% python3 -q
>>> import numpy as np
>>> np.set_printoptions(precision=2, suppress=True, linewidth=100, legacy="1.25")
>>> rd = lambda a: np.round(a, 2) + 0
>>> arr = np.load("dump.npy")
>>> print(arr)
[[ 1 -5 -4 -3]
 [-1  5  1  4]
 [-2 -2  5 -1]
 [ 0 -2 -4 -5]]
>>> W1 = np.array([[3, 0, 2, 3], [5, 9, 7, 5], [5, 5, 7, 9], [3, 8, 4, 2]])
>>> b = np.array([-3, 2, 3, 1])
>>> hid = np.maximum(arr @ W1 + b, 0)
>>> print((hid > 0).astype(int))
[[0 0 0 0]
 [1 1 1 1]
 [1 1 1 1]
 [0 0 0 0]]
>>> Z = np.array([[5, -5, -6], [9, 5, -7], [-2, 1, 4], [-1, 8, 0]])
>>> print(W1 @ Z)
[[  8  11 -10]
 [ 87  67 -65]
 [ 47  79 -37]
 [ 77  45 -58]]
>>> W0 = np.load("block13.npy")
>>> print(W0)
[[ 2 -2 10  2]
 [ 1  2 10  2]
 [-2 -1  5  1]]
>>> def softmax(z):
...     e = np.exp(z - z.max(axis=-1, keepdims=True))
...     return e / e.sum(axis=-1, keepdims=True)
... 
>>> print(rd(softmax(W0[1])))
[0. 0. 1. 0.]
>>> print(rd(softmax(10 * W0[1])))
[0. 0. 1. 0.]
>>> S = W0 @ W0.T / np.sqrt(4)
>>> print(rd(softmax(S)[1] @ W0))
[ 1.03  1.88 10.    2.  ]
>>> F = np.loadtxt("data.csv", delimiter=",")
>>> print(F)
[[ 0.  3.  0.  3.]
 [-6. -6. -6. -6.]
 [ 0.  0.  0.  2.]
 [ 0.  0. -4. -4.]]
>>> U, sv, Vh = np.linalg.svd(F, full_matrices=False)
>>> print(np.allclose(U * sv @ Vh, F))
True
>>> print(rd(Vh @ Vh.T))
[[1. 0. 0. 0.]
 [0. 1. 0. 0.]
 [0. 0. 1. 0.]
 [0. 0. 0. 1.]]
>>> print(rd(sv))
[13.13  3.9   3.08  0.91]
>>> print(rd(np.abs(Vh[0])))
[0.41 0.47 0.52 0.58]
>>> print(rd(sv / sv[0]))
[1.   0.3  0.23 0.07]
>>> print(F.ravel(order="F"))
[ 0. -6.  0.  0.  3. -6.  0.  0.  0. -6.  0. -4.  3. -6.  2. -4.]
>>> print(F.reshape(-1, 2))
[[ 0.  3.]
 [ 0.  3.]
 [-6. -6.]
 [-6. -6.]
 [ 0.  0.]
 [ 0.  2.]
 [ 0.  0.]
 [-4. -4.]]
>>> blk = F.reshape(4, 2, -1)
>>> print(np.swapaxes(blk, 1, 2)[3])
[[ 0. -4.]
 [ 0. -4.]]
>>> print(blk.transpose(1, 0, 2))
[[[ 0.  3.]
  [-6. -6.]
  [ 0.  0.]
  [ 0.  0.]]

 [[ 0.  3.]
  [-6. -6.]
  [ 0.  2.]
  [-4. -4.]]]
>>> print(np.einsum("ihd,ihd->ih", blk, blk))
[[ 9.  9.]
 [72. 72.]
 [ 0.  4.]
 [ 0. 32.]]
>>> print(blk.sum(axis=1))
[[  0.   6.]
 [-12. -12.]
 [  0.   2.]
 [ -4.  -4.]]
>>> print(blk[:, 0])
[[ 0.  3.]
 [-6. -6.]
 [ 0.  0.]
 [ 0.  0.]]
>>> print(np.einsum("ihd,jhd->hij", blk, blk).shape)
(2, 4, 4)
>>> P = np.triu(np.array([[8, 9, 6, 2], [1, 2, 8, 8], [5, 0, 1, 0], [2, 3, 1, 4]]), 1) + np.eye(4)
>>> other = P @ F @ np.linalg.inv(P)
>>> print(rd(np.linalg.det(other)))
144.0
>>> print(np.linalg.matrix_rank(other))
4
>>> print(np.trace(other), np.trace(F))
-10.0 -10.0
>>> print(other)
[[  -54.   435. -3218. -3419.]
 [   -6.    48.  -386.  -394.]
 [    0.     0.     0.     2.]
 [    0.     0.    -4.    -4.]]
>>> print(rd(softmax(10 * F[2])))
[0. 0. 0. 1.]
>>> print(rd(softmax(F[2] + -1)))
[0.1  0.1  0.1  0.71]
>>> S = F @ F.T / np.sqrt(4)
>>> print(rd(softmax(S)[2] @ F))
[0.   2.19 0.   2.73]
>>> J = np.array([[-1, 0, -2], [0, 1, 0], [0, 0, -1]])
>>> # 2 blocks once reordered
>>> print(np.poly(J))
[ 1.  1. -1. -1.]
>>> print(np.einsum("ij,ji->", J, J))
3
>>> print(rd(np.linalg.det(2 * J)), rd(np.linalg.det(J)))
8.0 1.0
>>> A = np.load("a.npy")
>>> print(A)
[[-3.3  -2.71 -2.12]
 [-5.5  -4.49 -3.49]
 [-2.25 -1.77 -1.42]
 [-2.21 -1.8  -1.44]
 [ 0.   -0.01  0.01]
 [-5.47 -4.51 -3.52]
 [-0.01  0.02  0.02]
 [-4.41 -3.62 -2.8 ]
 [-2.2  -1.77 -1.42]
 [-1.17 -0.91 -0.68]
 [-2.19 -1.82 -1.42]
 [-1.1  -0.87 -0.69]
 [-3.31 -2.72 -2.09]
 [ 0.    0.   -0.03]
 [-4.43 -3.58 -2.77]
 [-2.19 -1.8  -1.39]
 [-4.4  -3.58 -2.78]
 [ 0.03 -0.03  0.01]
 [-2.2  -1.77 -1.43]
 [-4.38 -3.61 -2.8 ]
 [-0.01 -0.04  0.02]
 [-5.53 -4.48 -3.51]
 [-3.31 -2.72 -2.09]
 [-2.22 -1.81 -1.4 ]
 [-1.09 -0.92 -0.7 ]]
>>> # rows 12 and 22 are equal
>>> dist = np.linalg.norm(A[:, None] - A[None], axis=-1)
>>> print(dist.mean(axis=1).argmax())
21
>>> print(rd(dist[:5, :5]))
[[0.   3.14 1.57 1.57 4.77]
 [3.14 0.   4.72 4.72 7.91]
 [1.57 4.72 0.   0.05 3.19]
 [1.57 4.72 0.05 0.   3.19]
 [4.77 7.91 3.19 3.19 0.  ]]
>>> print(rd(dist[4]))
[4.77 7.91 3.19 3.19 0.   7.91 0.03 6.35 3.16 1.63 3.18 1.56 4.77 0.04 6.33 3.16 6.32 0.04 3.16
 6.33 0.03 7.93 4.77 3.19 1.59]
>>> blk = np.stack([A, -1 * A, A[::-1]])
>>> print(rd(np.linalg.norm(blk, axis=(1, 2))))
[22.25 22.25 22.25]
>>> print((blk @ A.T).shape)
(3, 25, 25)
>>> x0 = np.array([1, -2, -2])
>>> print(np.sign((A @ x0).round(6)))
[ 1.  1.  1.  1.  0.  1. -1.  1.  1.  1.  1.  1.  1.  1.  1.  1.  1.  1.  1.  1.  1.  1.  1.  1.
  1.]
>>> print([round(float(x), 2) for x in np.linalg.svd(A, compute_uv=False)[:3]])
[22.25, 0.12, 0.1]
>>> print(rd(np.abs(np.linalg.svd(A)[2][-1])))
[0.21 0.42 0.88]
>>> Xc = (A - A.mean(axis=0)) / A.std(axis=0)
>>> print(rd(Xc.std(axis=0)))
[1. 1. 1.]
>>> print(np.argwhere(np.abs(Xc) > 2))
[]
>>> b = np.linalg.lstsq(np.delete(Xc, 0, axis=1), Xc[:, 0])[0]
>>> print(np.abs(b).argmax())
0
>>> print(rd(1 - np.var(Xc[:, 0] - np.delete(Xc, 0, axis=1) @ b)))
1.0
>>> E = np.load("sample4.npy")
>>> print(E)
[[ 0.01  0.68 -0.42]
 [-0.66 -0.93  0.84]
 [ 0.51 -0.5   1.12]
 [ 0.2   0.76 -0.61]
 [-0.95  2.18  0.59]
 [ 1.58  0.82  0.09]
 [ 2.57 -0.29 -1.34]
 [-1.9  -0.18 -1.97]
 [-1.3   0.26  0.39]
 [-0.81 -0.7  -0.75]
 [-0.52  0.29  1.66]
 [ 0.97  0.27 -1.45]
 [ 1.39  0.75 -1.  ]
 [-0.9   2.11  0.71]]
>>> P = E @ np.linalg.solve(E.T @ E, E.T)
>>> print(np.trace(P))
3.0
>>> G = E.T @ E
>>> print(rd(np.linalg.svd(E, compute_uv=False) ** 2))
[23.53 13.76 12.4 ]
>>> print(rd(G))
[[20.65 -1.18 -4.43]
 [-1.18 13.43  1.48]
 [-4.43  1.48 15.62]]
>>> print(rd(np.trace(G)), rd((E ** 2).sum()))
49.69 49.69
>>> print(rd(np.diag(G)))
[20.65 13.43 15.62]
>>> evals, evecs = np.linalg.eigh(G)
>>> x0 = np.array([-2, 2, 3])
>>> print(rd(np.linalg.eigvalsh(G[1:, 1:])))
[12.68 16.36]
>>> print(rd(x0 @ G @ x0))
357.13
>>> x0 = np.array([1, 0, 2])
>>> rhs = E @ x0
>>> print(rd(np.linalg.solve(E.T @ E, E.T @ rhs)))
[1. 0. 2.]
>>> rng = np.random.default_rng(490790)
>>> rhs = rhs + 0.02 * rng.normal(size=14)
>>> print(rd(rhs))
[-0.82  1.02  2.8  -1.07  0.22  1.76 -0.14 -5.84 -0.53 -2.34  2.81 -1.93 -0.62  0.52]
>>> b, *_ = np.linalg.lstsq(E, rhs)
>>> print(rd(b))
[1.   0.   2.01]
>>> print([round(float(np.linalg.norm(np.linalg.solve(E.T @ E + lam * np.eye(3), E.T @ rhs))), 2) for lam in (0, 1, 10, 100)])
[2.25, 2.09, 1.27, 0.26]
>>> print(b.round())
[ 1. -0.  2.]
>>> Z = E[[2, 3]].astype(float)
>>> for _ in range(4):
...     z = np.linalg.norm(E[:, None] - Z, axis=-1).argmin(axis=1)
...     Z = np.array([E[z == j].mean(axis=0) for j in range(2)])
... 
>>> print(z)
[1 0 0 1 1 1 1 1 0 1 0 1 1 1]
>>> print(np.abs(Z[1] - Z[0]).argmax())
2
>>> print(rd(Z))
[[-0.49 -0.22  1.  ]
 [ 0.22  0.64 -0.62]]
>>> print(np.bincount(z))
[ 4 10]
>>> feats = np.load("test11.npy")
>>> print(feats)
[[ 2.41  0.02  2.82]
 [-0.03 -0.42 -0.45]
 [ 0.69 -0.15  2.58]
 [ 0.92 -0.99 -6.48]
 [ 0.11  0.44 -1.2 ]
 [ 1.77  0.03 -7.3 ]
 [ 1.88 -1.45 -1.96]
 [-0.22 -0.25 -3.46]
 [-1.47 -0.86  3.55]
 [-1.03  0.58 -2.2 ]
 [-1.35 -0.51 -2.63]
 [ 1.03  1.4  -2.17]
 [ 1.01  0.6   1.62]
 [-3.14  1.27  0.24]
 [ 0.15  0.95  2.17]
 [-1.23 -1.25  1.87]
 [ 0.09 -0.73 -0.11]
 [ 1.24  0.21 -1.19]
 [ 0.15  0.82 -2.09]
 [ 0.11  0.34  1.56]
 [-1.54 -0.39  0.42]
 [-1.02 -2.43  3.61]
 [-0.08 -0.11 -2.07]]
>>> other = np.c_[feats[:, :1] @ np.array([[1]]), np.array([-2, 2, 1, 0, -2, -2, -1, 0, 2, -2, -1, -2, 1, -2, 2, 0, -2, -2, 1, -1, -2, 2, -1])]
>>> print(other)
[[ 2.41 -2.  ]
 [-0.03  2.  ]
 [ 0.69  1.  ]
 [ 0.92  0.  ]
 [ 0.11 -2.  ]
 [ 1.77 -2.  ]
 [ 1.88 -1.  ]
 [-0.22  0.  ]
 [-1.47  2.  ]
 [-1.03 -2.  ]
 [-1.35 -1.  ]
 [ 1.03 -2.  ]
 [ 1.01  1.  ]
 [-3.14 -2.  ]
 [ 0.15  2.  ]
 [-1.23  0.  ]
 [ 0.09 -2.  ]
 [ 1.24 -2.  ]
 [ 0.15  1.  ]
 [ 0.11 -1.  ]
 [-1.54 -2.  ]
 [-1.02  2.  ]
 [-0.08 -1.  ]]
>>> print(rd(np.linalg.norm(np.linalg.qr(feats)[0].T @ other, axis=0) ** 2 / ((other ** 2).sum(axis=0) + 1e-12)))
[1.   0.23]
>>> print(np.linalg.matrix_rank(np.c_[feats, other]))
4
>>> print(rd(np.linalg.norm(other - feats @ np.linalg.lstsq(feats, other)[0], axis=0)))
[0.   6.74]
>>> print(np.linalg.matrix_rank(other))
2
>>> x0 = np.array([-3, 7])
>>> rhs = other @ x0
>>> print(rd(np.linalg.lstsq(other, rhs)[0]))
[-3.  7.]
>>> print(rd(np.linalg.solve(other.T @ other, other.T @ rhs)))
[-3.  7.]
>>> print(rd(np.linalg.pinv(other) @ other))
[[1. 0.]
 [0. 1.]]
>>> rhs = rhs + 0.1 * rng.normal(size=23)
>>> print(rd(rhs))
[-21.11  14.15   4.87  -2.73 -14.35 -19.24 -12.79   0.71  18.4  -10.8   -2.92 -17.18   4.09  -4.73
  13.58   3.48 -14.28 -17.71   6.73  -7.26  -9.33  17.05  -6.72]
>>> b, *_ = np.linalg.lstsq(other, rhs)
>>> print(b.round())
[-3.  7.]
>>> print([round(float(np.linalg.norm(np.linalg.solve(other.T @ other + lam * np.eye(2), other.T @ rhs))), 2) for lam in (0, 1, 10, 100)])
[7.61, 7.49, 6.51, 2.84]
>>> x0 = np.array([-2, 1, -2])
>>> h1 = np.maximum(feats @ x0, 0)
>>> print(np.flatnonzero(h1 > 1e-9))
[ 1  3  4  5  7  9 10 11 13 17 18 20 22]
>>> print(rd(h1))
[ 0.    0.54  0.   10.13  2.62 11.09  0.    7.11  0.    7.04  7.45  3.68  0.    7.07  0.    0.
  0.    0.11  4.7   0.    1.85  0.    4.19]
>>> print(rd(np.tanh(feats @ x0)))
[-1.    0.49 -1.    1.    0.99  1.   -0.86  1.   -1.    1.    1.    1.   -1.    1.   -1.   -0.99
 -0.6   0.11  1.   -1.    0.95 -1.    1.  ]
>>> print(rd(feats.T @ h1))
[ -10.4     6.56 -233.81]
>>> r0 = np.array([1, 1, -1, -3])
>>> other = arr + np.outer(r0, np.eye(4)[1])
>>> print(other)
[[ 1. -4. -4. -3.]
 [-1.  6.  1.  4.]
 [-2. -3.  5. -1.]
 [ 0. -5. -4. -5.]]
>>> x0 = np.array([3, 0, 0])
>>> rhs = feats @ x0
>>> b, lr = np.zeros(3), 1 / np.linalg.norm(feats, 2) ** 2
>>> for i in range(4):
...     b -= lr * feats.T @ (feats @ b - rhs)
...     if i % 1 == 0: print(i, round(np.linalg.norm(feats @ b - rhs), 2))
... 
0 14.37
1 11.85
2 9.78
3 8.07
>>> print(rd(np.linalg.cond(feats)))
3.26
